$ ipython --no-banner

In [1]: import numpy as np

In [2]: import numpy.linalg as la

In [3]: np.set_printoptions(precision=2, suppress=True, linewidth=200)

In [4]: feats = np.load("sample1.npy")

In [5]: feats
Out[5]: 
array([[ 0.,  0.,  0., -1.,  0.],
       [ 0.,  0.,  0.,  0.,  0.],
       [ 0.,  0.,  0.,  0., -1.],
       [-1.,  0.,  0.,  0.,  0.],
       [ 0.,  0., -1.,  0.,  0.]])

In [6]: # rank 4

In [7]: la.lstsq(feats[:-1].T, feats[-1])[2]
Out[7]: np.int32(3)

In [8]: np.abs(np.diag(la.qr(feats)[1])) > 1e-9
Out[8]: array([ True, False,  True,  True,  True])

In [9]: np.kron(np.eye(2, dtype=int), feats)
Out[9]: 
array([[ 0.,  0.,  0., -1.,  0.,  0.,  0.,  0., -0.,  0.],
       [ 0.,  0.,  0.,  0.,  0.,  0.,  0.,  0.,  0.,  0.],
       [ 0.,  0.,  0.,  0., -1.,  0.,  0.,  0.,  0., -0.],
       [-1.,  0.,  0.,  0.,  0., -0.,  0.,  0.,  0.,  0.],
       [ 0.,  0., -1.,  0.,  0.,  0.,  0., -0.,  0.,  0.],
       [ 0.,  0.,  0., -0.,  0.,  0.,  0.,  0., -1.,  0.],
       [ 0.,  0.,  0.,  0.,  0.,  0.,  0.,  0.,  0.,  0.],
       [ 0.,  0.,  0.,  0., -0.,  0.,  0.,  0.,  0., -1.],
       [-0.,  0.,  0.,  0.,  0., -1.,  0.,  0.,  0.,  0.],
       [ 0.,  0., -0.,  0.,  0.,  0.,  0., -1.,  0.,  0.]])

In [10]: round(la.det(feats[::-1]), 2)
Out[10]: np.float64(0.0)

In [11]: feats[:, 3] @ feats[:, 4]
Out[11]: np.float64(0.0)

In [12]: feats.T @ feats
Out[12]: 
array([[1., 0., 0., 0., 0.],
       [0., 0., 0., 0., 0.],
       [0., 0., 1., 0., 0.],
       [0., 0., 0., 1., 0.],
       [0., 0., 0., 0., 1.]])

In [13]: w, vecs = la.eigvalsh(feats)
ValueError: too many values to unpack (expected 2)


In [14]: w, vecs = la.eigh(feats)

In [15]: la.svd(feats, compute_uv=False)
Out[15]: array([1., 1., 1., 1., 0.])

In [16]: np.round(vecs.T @ vecs, 2) + 0
Out[16]: 
array([[1., 0., 0., 0., 0.],
       [0., 1., 0., 0., 0.],
       [0., 0., 1., 0., 0.],
       [0., 0., 0., 1., 0.],
       [0., 0., 0., 0., 1.]])

In [17]: w
Out[17]: array([-1., -1.,  0.,  1.,  1.])

In [18]: w.sum(), np.trace(feats)
Out[18]: (np.float64(0.0), np.float64(0.0))

In [19]: (w > 1e-8).sum(), (w < -1e-8).sum()
Out[19]: (np.int64(2), np.int64(2))
